>>> import numpy as np
>>> import numpy.linalg as la
>>> np.set_printoptions(suppress=True, linewidth=100)
>>> K = -1 * np.eye(3) + np.ones((3, 3))
>>> K
array([[0., 1., 1.],
       [1., 0., 1.],
       [1., 1., 0.]])
>>> # symmetric, so the eigenvalues are real
>>> vals, vecs = la.eigh(K)
>>> np.round(vecs @ np.diag(vals) @ vecs.T, 1) + 0
array([[0., 1., 1.],
       [1., 0., 1.],
       [1., 1., 0.]])
>>> np.round(vecs.T @ vecs, 1) + 0
array([[1., 0., 0.],
       [0., 1., 0.],
       [0., 0., 1.]])
>>> np.round(la.eigvalsh(K @ K), 1)
array([1., 1., 4.])
>>> np.round(la.svd(K, compute_uv=False), 1)
array([2., 1., 1.])
>>> np.abs(vecs[:, -1]).round(6).argmax()
np.int64(0)
>>> np.round(vecs.T @ K @ vecs, 1) + 0
array([[-1.,  0.,  0.],
       [ 0., -1.,  0.],
       [ 0.,  0.,  2.]])
>>> J = np.load("case14.npy")
>>> J.round(1) + 0
array([[ 11.9,  45.1,  -6.6],
       [ 10.7,  38.9,  -7. ],
       [ 10.2,  36.5,  -7.1],
       [  9.1,  31.1,  -7.2],
       [  8.2,  27.1,  -7.1],
       [  6.1,  18.1,  -6.6],
       [  4.9,  13.7,  -5.9],
       [  2.6,   6.2,  -3.9],
       [  2. ,   4.5,  -3.2],
       [  1.9,   4.3,  -3.1],
       [  1.9,   4.3,  -3.1],
       [  0.4,   0.9,  -0.8],
       [  0.3,   0.5,  -0.5],
       [  0. ,   0. ,   0. ],
       [ -0.3,  -0.8,   0.6],
       [ -0.3,  -1. ,   0.6],
       [ -0.3,  -1.2,   0.6],
       [ -0.1,  -1.8,  -0.2],
       [  2.1,  -6.7,  -8.2],
       [  2.2,  -6.9,  -8.6],
       [  2.3,  -7.2,  -9. ],
       [  3.1,  -9.6, -12.6],
       [  4.1, -12.7, -16.8],
       [  4.7, -14.8, -19.6],
       [  5.4, -17.3, -22.9],
       [  6.9, -23.4, -30.5],
       [  7.7, -26.7, -34.4]])
>>> lab = J[:, 1] > np.median(J[:, 1])
>>> r0 = J[lab].mean(axis=0) - J[~lab].mean(axis=0)
>>> ((J - J.mean(axis=0)) @ r0 > 0).astype(int)
array([1, 1, 1, 1, 1, 1, 1, 1, 1, 1, 1, 0, 0, 0, 0, 0, 0, 0, 0, 0, 0, 0, 0, 0, 0, 0, 0])
>>> r0.round(1)
array([ 2.7, 27.1,  6.7])
>>> la.matrix_rank(J, rtol=0.1)
np.int64(2)
>>> [round(float(x), 1) for x in la.svd(J, compute_uv=False)[:3]]
[99.1, 66.4, 0.7]
>>> F = np.loadtxt("block7.csv", delimiter=",")
>>> F.round(1) + 0
array([[-0.2, -0.2, -1. ,  0. ],
       [-0.9, -0.3,  0.3,  0.2],
       [ 0.4, -0.7,  0. ,  0.7],
       [-0.1,  0.7, -0.1,  0.7]])
>>> round(F[:, 3] @ F[:, 1], 1)
np.float64(0.0)
>>> np.round(la.pinv(F), 1) + 0
array([[-0.2, -0.9,  0.4, -0.1],
       [-0.2, -0.3, -0.7,  0.7],
       [-1. ,  0.3,  0. , -0.1],
       [ 0. ,  0.2,  0.7,  0.7]])
>>> np.round(la.svd(F, compute_uv=False), 1)
array([1., 1., 1., 1.])
>>> rng = np.random.default_rng(275769)
>>> lab = rng.permutation(4)
>>> lab
array([0, 1, 3, 2])
>>> other = F[lab][:, lab]
>>> np.round(np.diag(other), 1) + 0
array([-0.2, -0.3,  0.7,  0. ])
>>> other.round(1) + 0
array([[-0.2, -0.2,  0. , -1. ],
       [-0.9, -0.3,  0.2,  0.3],
       [-0.1,  0.7,  0.7, -0.1],
       [ 0.4, -0.7,  0.7,  0. ]])
>>> np.round(np.sort(np.abs(la.eigvals(other))), 1)
array([1., 1., 1., 1.])
>>> data = np.load("sample10.npy")
>>> data
array([[ 0.,  0., -2.],
       [ 0.,  0.,  0.],
       [-2.,  0.,  0.]])
>>> # 2 groups of indices that never mix
>>> round(float(la.eigvalsh(data).min()), 1)
-2.0
>>> np.all(la.eigvalsh(data) > 0)
np.False_
>>> proj = np.triu(np.array([[-1, 1, 1], [-1, -1, -3], [-3, 1, 3]]), 1) + np.eye(3)
>>> other = proj @ data @ la.inv(proj)
>>> proj @ data - data @ proj
array([[-2.,  0.,  0.],
       [ 6.,  0.,  0.],
       [ 0.,  2.,  2.]])
>>> round(float(la.det(other)), 1)
-0.0
>>> other
array([[ -2.,   2.,   6.],
       [  6.,  -6., -24.],
       [ -2.,   2.,   8.]])
>>> X = np.load("w.npy")
>>> X
array([[0, 1, 0],
       [2, 1, 0],
       [0, 1, 0],
       [1, 0, 2]])
>>> # row 2 repeats row 0
>>> q, R = la.qr(X)
>>> q.round(1)
array([[ 0. ,  0.7,  0.2],
       [-0.9,  0.1, -0.4],
       [-0. ,  0.7,  0.2],
       [-0.4, -0.3,  0.9]])
>>> np.round(q.T @ q, 1) + 0
array([[1., 0., 0.],
       [0., 1., 0.],
       [0., 0., 1.]])
>>> round(float(abs(R[0, 0])), 1), round(la.norm(X[:, 0]), 1)
(2.2, np.float64(2.2))
>>> np.trace(q @ q.T)
np.float64(3.0)
>>> W0 = np.loadtxt("mat.csv", delimiter=",")
>>> W0
array([[1., 0., 0.],
       [0., 1., 0.],
       [0., 0., 1.]])
>>> # 3 groups of indices that never mix
>>> np.round(np.sort(la.eigvals(W0).real), 1)
array([1., 1., 1.])
>>> (W0 != 0).astype(int)
array([[1, 0, 0],
       [0, 1, 0],
       [0, 0, 1]])
>>> W0 @ W0
array([[1., 0., 0.],
       [0., 1., 0.],
       [0., 0., 1.]])
>>> x = np.ones(3)
>>> for _ in range(7):
...     x = W0 @ x
...     x /= la.norm(x)
...     print(round(x @ W0 @ x, 1))
... 
1.0
1.0
1.0
1.0
1.0
1.0
1.0
>>> x.round(1)
array([0.6, 0.6, 0.6])
>>> np.round(la.eigvalsh(W0)[-1], 1)
np.float64(1.0)
>>> Lm = la.cholesky(W0)
>>> np.prod(np.diag(Lm)) ** 2, round(float(la.det(W0)), 1)
(np.float64(1.0), 1.0)
>>> la.eigvalsh(W0).min() > 0
np.True_
>>> Lm
array([[1., 0., 0.],
       [0., 1., 0.],
       [0., 0., 1.]])
>>> np.diag(Lm) ** 2
array([1., 1., 1.])
>>> W0 / np.sqrt(np.outer(np.diag(W0), np.diag(W0)))
array([[1., 0., 0.],
       [0., 1., 0.],
       [0., 0., 1.]])
>>> vals, vecs = la.eigh(W0)
>>> x = np.array([2, -1, 3])
>>> x @ W0 @ x
np.float64(14.0)
>>> vecs * np.maximum(vals, 0) @ vecs.T
array([[1., 0., 0.],
       [0., 1., 0.],
       [0., 0., 1.]])
>>> vecs * np.abs(vals) @ vecs.T
array([[1., 0., 0.],
       [0., 1., 0.],
       [0., 0., 1.]])
>>> x @ W0 @ x / (x @ x), vals[0], vals[-1]
(np.float64(1.0), np.float64(1.0), np.float64(1.0))
>>> feats = np.loadtxt("layer6.csv", delimiter=",")
>>> feats
array([[ -0.2,  -1.4,  -0.8],
       [  0.4,  -0.5,   1.5],
       [ -0.8,   0.7,  -3.1],
       [ -0.7,   0. ,  -2.7],
       [  0.4,  -0.2,   1.4],
       [  0.2,   1. ,   0.8],
       [  1.6,   0.3,   6.3],
       [ -0.1,  -0.3,  -0.4],
       [  0.9,   1. ,   3.7],
       [  0. ,   0.6,   0.1],
       [ -1.5,   0. ,  -6.1],
       [ -2.6,  -0.4, -10.4],
       [  1.6,  -0.3,   6.2],
       [  0.1,   0.3,   0.3],
       [  1.6,  -0.2,   6.5],
       [ -0.1,  -1. ,  -0.3],
       [ -0.4,   0.4,  -1.7],
       [  1.3,   2. ,   5.1],
       [ -0.2,   1.4,  -1. ],
       [  0.5,   0. ,   1.9],
       [ -1.3,  -0.3,  -5.2],
       [ -1.1,   0.4,  -4.5],
       [  0.8,  -0.9,   3.2]])
>>> # column 2 is much longer than the rest
>>> lab = feats[:, 1] > np.median(feats[:, 1])
>>> r0 = feats[lab].mean(axis=0) - feats[~lab].mean(axis=0)
>>> np.argsort(-np.abs(r0).round(6), kind="stable")
array([1, 2, 0])
>>> np.round((((feats - feats.mean(axis=0)) @ r0 > 0) == lab).mean(), 1)
np.float64(0.6)
>>> x = np.array([3, 6, -8])
>>> y = feats @ x
>>> np.round(la.lstsq(feats, y)[0], 1)
array([ 3.,  6., -8.])
>>> y = y + 0.1 * rng.normal(size=23)
>>> y.round(1)
array([ -2.6, -13.9,  26.5,  19.3, -11.2,   0.2, -43.9,   1.1, -20.9,   2.8,  44.2,  72.9, -46.4,
        -0.3, -48.4,  -3.9,  14.8, -24.9,  15.8, -13.8,  35.9,  35.1, -28.7])
>>> beta, *_ = la.lstsq(feats, y)
>>> beta.round(1)
array([ 3.3,  6. , -8.1])
>>> beta.round()
array([ 3.,  6., -8.])
>>> np.round(feats.T @ (y - feats @ beta), 1) + 0
array([0., 0., 0.])
